>>> import numpy as np
>>> from numpy import linalg as LA
>>> np.set_printoptions(precision=1, suppress=True, linewidth=100)
>>> Y = np.array([[-1, -5], [3, 4], [5, -3], [-5, 3]])
>>> cent = np.array([[7, -7, -8], [5, 3, 4]])
>>> rng = np.random.default_rng(954)
>>> K = Y @ cent + 0.3 * rng.normal(size=(4, 3))
>>> K
array([[-32.5,  -8.5, -11.3],
       [ 41.3,  -9. ,  -7.5],
       [ 20. , -43.6, -52.3],
       [-19.9,  44.1,  52.3]])
>>> hat = K @ LA.solve(K.T @ K, K.T)
>>> np.round(np.trace(hat), 1)
np.float64(3.0)
>>> np.diag(hat)
array([0.9, 1. , 0.6, 0.5])
>>> np.round((np.eye(4) - hat) @ K, 1) + 0
array([[0., 0., 0.],
       [0., 0., 0.],
       [0., 0., 0.],
       [0., 0., 0.]])
>>> np.allclose(hat @ hat, hat)
True
>>> hat.round(1) + 0
array([[ 0.9,  0. , -0.1, -0.2],
       [ 0. ,  1. , -0.1, -0.2],
       [-0.1, -0.1,  0.6, -0.4],
       [-0.2, -0.2, -0.4,  0.5]])
>>> np.round(LA.eigvalsh(hat), 1) + 0
array([0., 1., 1., 1.])
>>> lab = rng.permutation(4)
>>> lab
array([1, 0, 3, 2])
>>> Y = hat[lab][:, lab]
>>> Y.round(1) + 0
array([[ 1. ,  0. , -0.2, -0.1],
       [ 0. ,  0.9, -0.2, -0.1],
       [-0.2, -0.2,  0.5, -0.4],
       [-0.1, -0.1, -0.4,  0.6]])
>>> vec = np.array([1, 2, 0, 0])
>>> np.round(np.trace(Y), 1)
np.float64(3.0)
>>> mat = rng.normal(size=(15, 3))
>>> mat = 3 * mat / LA.norm(mat, axis=1, keepdims=True)
>>> print(mat.round(1) + 0)
[[-1.4 -0.1  2.7]
 [ 1.4  1.5  2.2]
 [-2.5 -0.6 -1.5]
 [ 2.   0.  -2.2]
 [ 2.4  0.7  1.6]
 [-2.2 -0.6 -2. ]
 [ 2.8  0.2  1.1]
 [-1.4  2.6  0. ]
 [ 0.2  2.7 -1.3]
 [ 1.3  1.6  2.2]
 [ 1.7  1.6  1.9]
 [-1.3 -0.3  2.7]
 [ 2.7  0.8  1. ]
 [-0.4  2.5  1.6]
 [ 0.9  2.1  2. ]]
>>> vec = np.array([2, 0, 0])
>>> y = mat @ vec
>>> print(np.round(LA.lstsq(mat, y)[0], 1) + 0)
[2. 0. 0.]
>>> np.round(LA.pinv(mat) @ mat, 1) + 0
array([[1., 0., 0.],
       [0., 1., 0.],
       [0., 0., 1.]])
>>> y = y + 0.3 * rng.normal(size=15)
>>> y
array([-2.5,  2.9, -4.7,  3.9,  4.9, -4.3,  5.4, -3.2,  0.5,  2.5,  3.6, -2.6,  5.5, -0.3,  2.4])
>>> beta, *_ = LA.lstsq(mat, y)
>>> np.round(mat.T @ (y - mat @ beta), 1) + 0
array([0., 0., 0.])
>>> beta.round()
array([2., 0., 0.])
>>> [round(float(LA.norm(LA.solve(mat.T @ mat + lam * np.eye(3), mat.T @ y))), 2) for lam in (0, 1, 10, 100)]
[1.96, 1.92, 1.6, 0.66]
>>> beta.round(1) + 0
array([2., 0., 0.])
>>> C2 = np.cov(mat, rowvar=False)
>>> np.median(mat, axis=0)
array([0.9, 0.8, 1.6])
>>> print(C2)
[[3.3 0.5 0.8]
 [0.5 1.4 0.4]
 [0.8 0.4 3. ]]
>>> C2.shape
(3, 3)
>>> np.corrcoef(mat.T)
array([[1. , 0.2, 0.3],
       [0.2, 1. , 0.2],
       [0.3, 0.2, 1. ]])
>>> np.argsort(-mat.std(axis=0).round(6), kind="stable")
array([0, 2, 1])
>>> np.polyfit(mat[:, 0], mat[:, 1], 1)
array([0.1, 0.9])
>>> mat.std(axis=0)
array([1.8, 1.1, 1.7])
>>> np.argwhere(np.triu(np.abs(np.corrcoef(mat.T)) > 0.8, 1))
array([], shape=(0, 2), dtype=int64)
>>> w, vecs = LA.eigh(C2)
>>> vec = np.array([-1, 0, 2])
>>> print(vecs * np.abs(w) @ vecs.T)
[[3.3 0.5 0.8]
 [0.5 1.4 0.4]
 [0.8 0.4 3. ]]
>>> round(float(vec @ C2 @ vec), 1)
12.2
>>> np.round(np.abs(C2).sum(axis=1).max(), 1), round(float(np.abs(w).max()), 1)
(np.float64(4.6), 4.1)
>>> round(vec @ C2 @ vec / (vec @ vec), 1), round(float(w[0]), 1), round(float(w[-1]), 1)
(np.float64(2.4), 1.3, 4.1)
>>> print(LA.eigvalsh(C2[1:, 1:]))
[1.3 3.1]
>>> vecs * np.maximum(w, 0) @ vecs.T
array([[3.3, 0.5, 0.8],
       [0.5, 1.4, 0.4],
       [0.8, 0.4, 3. ]])
>>> feats = np.eye(4, dtype=int)[rng.permutation(4)]
>>> feats
array([[0, 0, 1, 0],
       [0, 0, 0, 1],
       [0, 1, 0, 0],
       [1, 0, 0, 0]])
>>> # columns are unit length and at right angles
>>> Y = feats / LA.norm(feats, axis=1, keepdims=True)
>>> C2 = Y @ Y.T
>>> (C2 - 2 * np.eye(4)).round(6).argmax(axis=1)
array([1, 0, 0, 0])
>>> LA.norm(Y, axis=1)
array([1., 1., 1., 1.])
>>> np.degrees(np.arccos(np.clip(C2[3, 1], -1, 1)))
np.float64(90.0)
>>> W0 = np.load("layer15.npy")
>>> print(W0)
[[4. 1. 0. 0.]
 [0. 4. 1. 0.]
 [0. 0. 4. 1.]
 [0. 0. 0. 4.]]
>>> np.einsum("ij,ji->", W0, W0)
np.float64(64.0)
>>> np.round(LA.eigvals(W0).sum().real, 1)
np.float64(16.0)
>>> LA.eigvals(W0)
array([4., 4., 4., 4.])
>>> cen = (mat - mat.mean(axis=0)) / mat.std(axis=0)
>>> np.argwhere(np.abs(cen) > 2)
array([], shape=(0, 2), dtype=int64)
>>> cen.std(axis=0)
array([1., 1., 1.])
>>> beta = LA.lstsq(np.delete(cen, 1, axis=1), cen[:, 1])[0]
>>> np.abs(beta).argmax()
np.int64(0)
>>> arr = np.load("test4.npy")
>>> arr
array([[ 1, -1,  1],
       [ 1,  0,  0],
       [ 1,  1,  1]])
>>> C2 = arr.T @ arr
>>> LA.matrix_rank(C2)
np.int64(3)
>>> LA.eigvalsh(C2)[::-1]
array([4.6, 2. , 0.4])
>>> print(np.allclose(C2, C2.T))
True
>>> np.trace(C2), (arr ** 2).sum()
(np.int64(7), np.int64(7))
>>> def softmax(z):
...     e = np.exp(z - z.max(axis=-1, keepdims=True))
...     return e / e.sum(axis=-1, keepdims=True)
... 
>>> np.round(softmax(10 * W0[2]), 1) + 0
array([0., 0., 1., 0.])
>>> softmax(W0).sum(axis=1)
array([1., 1., 1., 1.])
>>> print(np.round(softmax(W0[2]), 1) + 0)
[0.  0.  0.9 0. ]
>>> S = W0 @ W0.T / np.sqrt(4)
>>> print(softmax(S).round(6).argmax(axis=1))
[0 1 2 3]
>>> F = np.loadtxt("data.csv", delimiter=",")
>>> F
array([[ 1.2,  3. , -1.1],
       [ 1. ,  3.2, -0.9],
       [ 1. ,  3.1, -1.1],
       [ 0.9,  3. , -0.9],
       [ 0.9,  3.1, -0.9],
       [ 1.1,  3. , -1.2],
       [ 0. ,  1. , -2.9],
       [ 0.1,  1. , -2.9],
       [-0.1,  1.1, -3. ],
       [-0.1,  0.8, -3.2],
       [ 0.1,  0.8, -2.8],
       [-0.2,  1.1, -2.8]])
>>> cent = F[[8, 10]].astype(float)
>>> for _ in range(5):
...     lab = LA.norm(F[:, None] - cent, axis=-1).argmin(axis=1)
...     cent = np.array([F[lab == j].mean(axis=0) for j in range(2)])
... 
>>> print(lab)
[0 0 0 0 0 0 1 1 1 1 1 1]
>>> print(np.bincount(lab))
[6 6]
>>> np.abs(cent[1] - cent[0]).argmax()
np.int64(1)
>>> C2 = np.cov(F, rowvar=False)
>>> np.median(F, axis=0)
array([ 0.5,  2. , -2. ])
>>> print(np.argwhere(np.triu(np.abs(np.corrcoef(F.T)) > 0.8, 1)))
[[0 1]
 [0 2]
 [1 2]]
>>> F.std(axis=0)
array([0.5, 1.1, 1. ])
>>> C2
array([[0.3, 0.6, 0.5],
       [0.6, 1.2, 1.1],
       [0.5, 1.1, 1. ]])
>>> np.argsort(-F.std(axis=0).round(6), kind="stable")
array([1, 2, 0])
>>> C2.shape
(3, 3)
>>> cen = mat - mat.mean(axis=0)
>>> vecs = LA.svd(cen)[2][:1]
>>> Y = cen - cen @ vecs.T @ vecs
>>> LA.norm(Y, axis=1).round(6).argmax()
np.int64(3)
>>> (cen @ vecs.T).std(axis=0)
array([2.])
>>> Y.std(axis=0)
array([1. , 1.1, 1.1])
>>> m1 = np.load("out14.npy")
>>> m1
array([[-10. , -35.7, -30.8],
       [ -8.5, -34.2, -29.6],
       [ -9.6, -36.4, -30. ],
       [ -9.7, -33.9, -29.5],
       [-10.4, -34.3, -30.2],
       [ -9.7, -36.5, -31.2],
       [-10.4, -34.4, -31.4],
       [-10.6, -35.8, -31.8],
       [ -7.7, -33.8, -30.9],
       [-11.2, -35.1, -28.6],
       [-11.2, -33. , -31.1],
       [-10.3, -33.2, -30.1],
       [ -8.6, -35.2, -30.3],
       [ -9.9, -36.5, -29.4],
       [-11.2, -33.5, -29.8],
       [ -8.8, -36.4, -29. ],
       [-11.1, -36.2, -31.3],
       [ -9.5, -36.3, -30. ],
       [-10. , -34.1, -30.5],
       [ -8.9, -33.6, -29.8],
       [-13.2, -34. , -31.1],
       [-10.7, -34.9, -31.5],
       [ -9. , -34.5, -29.1]])
>>> lab = m1[:, 0] > np.median(m1[:, 0])
>>> f = m1[lab].mean(axis=0) - m1[~lab].mean(axis=0)
>>> print(f)
[ 1.8 -0.7  0.8]
>>> ((m1 - m1.mean(axis=0)) @ f > 0).astype(int)
array([1, 1, 1, 1, 0, 1, 0, 0, 1, 0, 0, 0, 1, 1, 0, 1, 0, 1, 0, 1, 0, 0, 1])
>>> A = np.array([[1, 1, 1, 1, 1, 1, 1, 1],
...     [1, -1, 1, -1, -1, 1, -1, 1],
...     [1, 1, -1, -1, 1, 1, -1, -1],
...     [1, 1, -1, -1, -1, -1, 1, 1]])
>>> C2 = A.T @ A
>>> print(C2)
[[ 4  2  0 -2  0  2  0  2]
 [ 2  4 -2  0  2  0  2  0]
 [ 0 -2  4  2  0  2  0  2]
 [-2  0  2  4  2  0  2  0]
 [ 0  2  0  2  4  2  0 -2]
 [ 2  0  2  0  2  4 -2  0]
 [ 0  2  0  2  0 -2  4  2]
 [ 2  0  2  0 -2  0  2  4]]
>>> (A @ A.T).shape
(4, 4)
